$ python -q
>>> import numpy as np
>>> np.set_printoptions(suppress=True, linewidth=100)
>>> def tidy(a):
...     return np.round(a, 2) + 0
... 
>>> A = np.load("test9.npy")
>>> A
array([[ 5.,  0.,  0.,  0.],
       [ 0.,  0., -1.,  3.],
       [ 0.,  0., -1., -1.],
       [ 0., -1.,  2.,  0.]])
>>> out = A / np.sqrt((A ** 2).mean(axis=1, keepdims=True))
>>> tidy(np.linalg.norm(out, axis=1))
array([2., 2., 2., 2.])
>>> out = np.linalg.inv(A)
>>> tidy(np.linalg.inv(out))
array([[ 5.,  0.,  0.,  0.],
       [ 0.,  0., -1.,  3.],
       [ 0.,  0., -1., -1.],
       [ 0., -1.,  2.,  0.]])
>>> tidy(np.linalg.det(A) * np.linalg.det(out))
np.float64(1.0)
>>> np.allclose(out, A.T)
False
>>> tidy(np.linalg.slogdet(A)[0])
np.float64(-1.0)
>>> tidy(np.linalg.det(A) * out)
array([[-4.,  0.,  0.,  0.],
       [ 0., 10., 30., 20.],
       [ 0.,  5., 15.,  0.],
       [ 0., -5.,  5.,  0.]])
>>> rng = np.random.default_rng(95068)
>>> z = rng.permutation(4)
>>> out = A[:, z] * rng.choice([-1, 1], 4)
>>> out
array([[-0.,  5., -0., -0.],
       [-3.,  0., -0.,  1.],
       [ 1.,  0., -0.,  1.],
       [-0.,  0.,  1., -2.]])
>>> Uu, _, Vt = np.linalg.svd(A.T @ out)
>>> z
array([3, 0, 1, 2])
>>> tidy(np.linalg.lstsq(A, out)[0])
array([[ 0.,  1.,  0.,  0.],
       [ 0.,  0., -1.,  0.],
       [ 0.,  0.,  0., -1.],
       [-1.,  0.,  0.,  0.]])
>>> hat = np.triu(np.array([[0, 2, 0, 1], [0, 1, 1, 2], [2, 0, 0, 2], [1, 0, 1, 1]]), 1) + np.eye(4)
>>> out = hat @ A @ np.linalg.inv(hat)
>>> tidy(np.linalg.det(out))
np.float64(-20.0)
>>> x = np.array([9, -5, 5, -2])
>>> rhs = A @ x
>>> rhs
array([ 45., -11.,  -3.,  15.])
>>> tidy(np.linalg.solve(A, rhs + A[:, 2]))
array([ 9., -5.,  6., -2.])
>>> tidy(np.linalg.solve(A, A[:, 3]))
array([0., 0., 0., 1.])
>>> Q, _ = np.linalg.qr(np.array([[0.4, 0.6], [1.3, -2.6]]))
>>> K = Q[:, :2]
>>> tidy(K)
array([[-0.29, -0.96],
       [-0.96,  0.29]])
>>> # symmetric, so the eigenvalues are real
>>> Q, Rm = np.linalg.qr(K)
>>> Q.shape, Rm.shape
((2, 2), (2, 2))
>>> np.allclose(Rm.T @ Rm, K.T @ K)
True
>>> tidy(np.trace(Q @ Q.T))
np.float64(2.0)
>>> tidy(Q @ Rm)
array([[-0.29, -0.96],
       [-0.96,  0.29]])
>>> out = np.linalg.inv(K)
>>> tidy(np.linalg.slogdet(K)[0])
np.float64(-1.0)
>>> (np.abs(out) > 1e-9).astype(int)
array([[1, 1],
       [1, 1]])
>>> tidy(K @ out)
array([[1., 0.],
       [0., 1.]])
>>> tidy(out)
array([[-0.29, -0.96],
       [-0.96,  0.29]])
>>> tidy(np.linalg.det(K) * out)
array([[ 0.29,  0.96],
       [ 0.96, -0.29]])
>>> np.allclose(out, K.T)
True
>>> tidy(np.linalg.cond(K))
np.float64(1.0)
>>> tidy(np.linalg.inv(out))
array([[-0.29, -0.96],
       [-0.96,  0.29]])
>>> evals, vecs = np.linalg.eigh(out)
>>> tidy(np.linalg.eigvalsh(out + -1 * np.eye(2)))
array([-2.,  0.])
>>> tidy(vecs.T @ out @ vecs)
array([[-1.,  0.],
       [ 0.,  1.]])
>>> tidy(np.linalg.svd(out, compute_uv=False))
array([1., 1.])
>>> np.unique(evals.round(6) + 0, return_counts=True)[1]
array([1, 1])
>>> M = np.loadtxt("run3.csv", delimiter=",")
>>> M
array([[ 0.,  0.,  2.,  3.,  2.],
       [ 0.,  0.,  6.,  6.,  0.],
       [ 6.,  3.,  0.,  0.,  0.],
       [ 0.,  1.,  0.,  0.,  2.],
       [ 0.,  0.,  8.,  7.,  0.],
       [ 0.,  0.,  6.,  5.,  0.],
       [ 0.,  0.,  8.,  5.,  0.],
       [ 2.,  3.,  0.,  0.,  0.],
       [ 0.,  0.,  0.,  0.,  4.],
       [ 9.,  4.,  0.,  0.,  0.],
       [ 0.,  0.,  4.,  4.,  0.],
       [ 1.,  0., 10.,  6.,  0.],
       [ 0.,  0.,  2.,  2.,  0.],
       [ 4.,  1.,  8.,  4.,  0.],
       [ 5.,  2.,  4.,  1.,  0.],
       [ 0.,  0., 10.,  7.,  0.],
       [ 3.,  4.,  0.,  0.,  2.],
       [ 0.,  0., 12.,  9.,  0.],
       [ 0.,  0.,  4.,  3.,  0.],
       [ 9.,  4.,  0.,  0.,  0.],
       [ 1.,  4.,  0.,  0.,  4.],
       [ 0.,  0.,  8.,  5.,  0.],
       [ 5.,  4.,  0.,  0.,  0.],
       [ 0.,  0.,  4.,  5.,  2.],
       [ 0.,  1.,  0.,  0.,  4.],
       [ 0.,  0.,  0.,  1.,  2.],
       [ 0.,  2.,  0.,  0.,  0.],
       [ 0.,  0.,  2.,  3.,  2.],
       [ 7.,  2.,  6.,  2.,  0.],
       [ 0.,  0.,  2.,  4.,  4.],
       [ 7.,  4.,  0.,  0.,  0.],
       [ 0.,  0.,  0.,  0.,  4.]])
>>> out = np.c_[M[:, :4] @ np.array([[3, -9, -4, -2], [7, -5, 9, 0], [-5, 4, 9, -1], [-9, -3, 7, -1]]), np.array([-1, 0, -3, -3, -3, -3, 0, -3, -1, -1, -1, 2, 1, -2, -2, 0, -3, -3, 2, 1, 3, -3, 2, 1, -1, 3, -3, -1, -2, -1, 0, 0])]
>>> out
array([[ -37.,   -1.,   39.,   -5.,   -1.],
       [ -84.,    6.,   96.,  -12.,    0.],
       [  39.,  -69.,    3.,  -12.,   -3.],
       [   7.,   -5.,    9.,    0.,   -3.],
       [-103.,   11.,  121.,  -15.,   -3.],
       [ -75.,    9.,   89.,  -11.,   -3.],
       [ -85.,   17.,  107.,  -13.,    0.],
       [  27.,  -33.,   19.,   -4.,   -3.],
       [   0.,    0.,    0.,    0.,   -1.],
       [  55., -101.,    0.,  -18.,   -1.],
       [ -56.,    4.,   64.,   -8.,   -1.],
       [-101.,   13.,  128.,  -18.,    2.],
       [ -28.,    2.,   32.,   -4.,    1.],
       [ -57.,  -21.,   93.,  -20.,   -2.],
       [   0.,  -42.,   41.,  -15.,   -2.],
       [-113.,   19.,  139.,  -17.,    0.],
       [  37.,  -47.,   24.,   -6.,   -3.],
       [-141.,   21.,  171.,  -21.,   -3.],
       [ -47.,    7.,   57.,   -7.,    2.],
       [  55., -101.,    0.,  -18.,    1.],
       [  31.,  -29.,   32.,   -2.,    3.],
       [ -85.,   17.,  107.,  -13.,   -3.],
       [  43.,  -65.,   16.,  -10.,    2.],
       [ -65.,    1.,   71.,   -9.,    1.],
       [   7.,   -5.,    9.,    0.,   -1.],
       [  -9.,   -3.,    7.,   -1.,    3.],
       [  14.,  -10.,   18.,    0.,   -3.],
       [ -37.,   -1.,   39.,   -5.,   -1.],
       [ -13.,  -55.,   58.,  -22.,   -2.],
       [ -46.,   -4.,   46.,   -6.,   -1.],
       [  49.,  -83.,    8.,  -14.,    0.],
       [   0.,    0.,    0.,    0.,    0.]])
>>> tidy(np.linalg.norm(np.linalg.qr(M)[0].T @ out, axis=0) ** 2 / ((out ** 2).sum(axis=0) + 1e-12))
array([1.  , 1.  , 1.  , 1.  , 0.16])
>>> D = np.linalg.norm(out[:, None] - out[None], axis=-1)
>>> D[19].round(6).argsort(kind="stable")[:4]
array([19,  9, 30,  2])
>>> D.shape
(32, 32)
>>> np.linalg.matrix_rank(D ** 2)
np.int64(7)
>>> np.unravel_index(D.round(6).argmax(), D.shape)
(np.int64(17), np.int64(19))
>>> cen = M - M.mean(axis=0)
>>> vecs = np.linalg.svd(cen)[2][:3]
>>> out = cen - cen @ vecs.T @ vecs
>>> tidy(np.linalg.norm(out) / np.linalg.norm(cen))
np.float64(0.18)
>>> tidy(np.cov(cen @ vecs.T, rowvar=False))
array([[23.65,  0.  ,  0.  ],
       [ 0.  ,  9.06,  0.  ],
       [ 0.  ,  0.  ,  1.1 ]])
>>> tidy((cen @ vecs.T).std(axis=0))
array([4.79, 2.96, 1.03])
>>> cen = M - M.mean(axis=0)
>>> Uu, sigma, Vt = np.linalg.svd(cen, full_matrices=False)
>>> np.abs(Uu[:, 0]).argmax()
np.int64(17)
>>> tidy((sigma ** 2).sum() ** 2 / (sigma ** 4).sum())
np.float64(1.9)
>>> np.abs(Vt[0]).argmax()
np.int64(2)
>>> tidy(np.abs(Vt[-1]))
array([0.06, 0.54, 0.39, 0.74, 0.02])
>>> F = np.diag(np.array([6, 5, 4, -3, 7])) + -1 * np.eye(5, k=1) + -1 * np.eye(5, k=-1)
>>> F
array([[ 6., -1.,  0.,  0.,  0.],
       [-1.,  5., -1.,  0.,  0.],
       [ 0., -1.,  4., -1.,  0.],
       [ 0.,  0., -1., -3., -1.],
       [ 0.,  0.,  0., -1.,  7.]])
>>> # equal to its transpose
>>> evals, vecs = np.linalg.eig(F)
>>> tidy(np.prod(evals))
np.float64(-2623.0)
>>> tidy(np.sort(np.linalg.eigvals(F @ F)))
array([10.49, 11.28, 25.41, 45.37, 50.46])
>>> tidy(evals)
array([-3.24,  3.36,  5.04,  6.74,  7.1 ])
>>> tidy(F @ vecs[:, 0] - evals[0] * vecs[:, 0])
array([0., 0., 0., 0., 0.])
>>> tidy(np.sort(np.linalg.eigvals(F.T)))
array([-3.24,  3.36,  5.04,  6.74,  7.1 ])
>>> feats = np.load("case3.npy")
>>> feats
array([[-2,  1, -2, -2,  0,  0],
       [-1, -2,  0,  2,  0,  0],
       [-2,  2, -2,  1,  0,  0],
       [ 1,  2,  1, -1,  0,  0],
       [ 0,  0,  0,  0, -2, -2],
       [ 0,  0,  0,  0,  1, -2]])
>>> f = np.array([-1, 1, -5, 0, 1, 0])
>>> out = feats + np.outer(f, np.eye(6)[5])
>>> np.linalg.matrix_rank(np.linalg.inv(out) - np.linalg.inv(feats), tol=1e-8)
np.int64(1)
>>> out
array([[-2.,  1., -2., -2.,  0., -1.],
       [-1., -2.,  0.,  2.,  0.,  1.],
       [-2.,  2., -2.,  1.,  0., -5.],
       [ 1.,  2.,  1., -1.,  0.,  0.],
       [ 0.,  0.,  0.,  0., -2., -1.],
       [ 0.,  0.,  0.,  0.,  1., -2.]])
>>> np.linalg.matrix_rank(out - feats)
np.int64(1)
>>> Q, vecs = np.linalg.qr(feats[:, :2])[0], np.linalg.qr(feats[:, 2:])[0]
>>> sigma = np.linalg.svd(Q.T @ vecs, compute_uv=False)
>>> tidy(np.linalg.norm(Q @ Q.T - vecs @ vecs.T, 2))
np.float64(1.0)
>>> (sigma > 0.9).sum()
np.int64(1)
>>> tidy(sigma)
array([0.98, 0.56])
>>> tidy(np.degrees(np.arccos(sigma.clip(0, 1))))
array([12.52, 55.87])
>>> feats.reshape(-1, 2)
array([[-2,  1],
       [-2, -2],
       [ 0,  0],
       [-1, -2],
       [ 0,  2],
       [ 0,  0],
       [-2,  2],
       [-2,  1],
       [ 0,  0],
       [ 1,  2],
       [ 1, -1],
       [ 0,  0],
       [ 0,  0],
       [ 0,  0],
       [-2, -2],
       [ 0,  0],
       [ 0,  0],
       [ 1, -2]])
>>> feats.ravel(order="F")
array([-2, -1, -2,  1,  0,  0,  1, -2,  2,  2,  0,  0, -2,  0, -2,  1,  0,  0, -2,  2,  1, -1,  0,
        0,  0,  0,  0,  0, -2,  1,  0,  0,  0,  0, -2, -2])
>>> T = feats.reshape(6, 2, -1)
>>> np.swapaxes(T, 1, 2)[1]
array([[-1,  2],
       [-2,  0],
       [ 0,  0]])
>>> np.einsum("ihd,jhd->hij", T, T).shape
(2, 6, 6)
>>> np.einsum("ihd,ihd->ih", T, T)
array([[ 9,  4],
       [ 5,  4],
       [12,  1],
       [ 6,  1],
       [ 0,  8],
       [ 0,  5]])
>>> T.transpose(1, 0, 2)
array([[[-2,  1, -2],
        [-1, -2,  0],
        [-2,  2, -2],
        [ 1,  2,  1],
        [ 0,  0,  0],
        [ 0,  0,  0]],

       [[-2,  0,  0],
        [ 2,  0,  0],
        [ 1,  0,  0],
        [-1,  0,  0],
        [ 0, -2, -2],
        [ 0,  1, -2]]])
>>> out = feats / np.linalg.norm(feats, axis=1, keepdims=True)
>>> G = out @ out.T
>>> tidy(np.linalg.norm(out, axis=1))
array([1., 1., 1., 1., 1., 1.])
>>> (G - 2 * np.eye(6)).round(6).argmax(axis=1)
array([2, 2, 0, 0, 5, 4])
>>> W0 = np.loadtxt("w.csv", delimiter=",")
>>> W0
array([[  2.06,  -0.7 ,  -0.58,  -0.84],
       [  2.68,  -0.88,  -0.82,  -1.24],
       [-12.65,   4.18,   4.07,   5.74],
       [ -0.7 ,   0.32,   0.35,   0.4 ],
       [ -2.41,   1.01,   0.92,   1.14],
       [ 17.54,  -5.85,  -5.99,  -7.72],
       [ -0.47,   0.18,   0.09,   0.4 ],
       [-12.95,   4.32,   4.29,   5.79],
       [  8.5 ,  -2.9 ,  -2.77,  -3.73],
       [ -6.13,   2.21,   2.02,   2.67],
       [ 13.79,  -4.75,  -4.73,  -6.07],
       [  9.45,  -3.1 ,  -3.  ,  -4.13],
       [  5.65,  -1.98,  -1.67,  -2.61],
       [  0.72,  -0.29,  -0.26,  -0.45],
       [ -2.18,   0.67,   0.64,   1.12],
       [ -8.06,   2.69,   2.64,   3.84],
       [ -7.41,   2.49,   2.54,   3.25],
       [ 11.05,  -3.56,  -3.75,  -4.85],
       [  7.8 ,  -2.52,  -2.61,  -3.44],
       [-10.12,   3.36,   3.33,   4.34],
       [-14.98,   4.96,   4.94,   6.72],
       [ -6.87,   2.15,   2.15,   3.02],
       [  8.48,  -2.81,  -2.88,  -3.62],
       [ -3.87,   1.15,   1.38,   1.62],
       [  7.45,  -2.65,  -2.51,  -3.5 ],
       [-13.58,   4.56,   4.45,   6.01],
       [  5.7 ,  -1.89,  -1.85,  -2.51],
       [-12.12,   3.81,   3.98,   5.32],
       [ -5.57,   1.85,   1.83,   2.49],
       [  9.81,  -3.15,  -3.36,  -4.45]])
>>> f = np.array([6, 3])
>>> tidy(np.polyval(f, W0[3]))
array([-1.2 ,  4.92,  5.1 ,  5.4 ])
>>> tidy(np.convolve(W0[3], f))
array([-4.2 , -0.18,  3.06,  3.45,  1.2 ])
>>> z = W0[:, 2] > np.median(W0[:, 2])
>>> f = W0[z].mean(axis=0) - W0[~z].mean(axis=0)
>>> ((W0 - W0.mean(axis=0)) @ f > 0).astype(int)
array([0, 0, 1, 1, 1, 0, 1, 1, 0, 1, 0, 0, 0, 0, 1, 1, 1, 0, 0, 1, 1, 1, 0, 1, 0, 1, 0, 1, 1, 0])
>>> tidy((((W0 - W0.mean(axis=0)) @ f > 0) == z).mean())
np.float64(0.97)
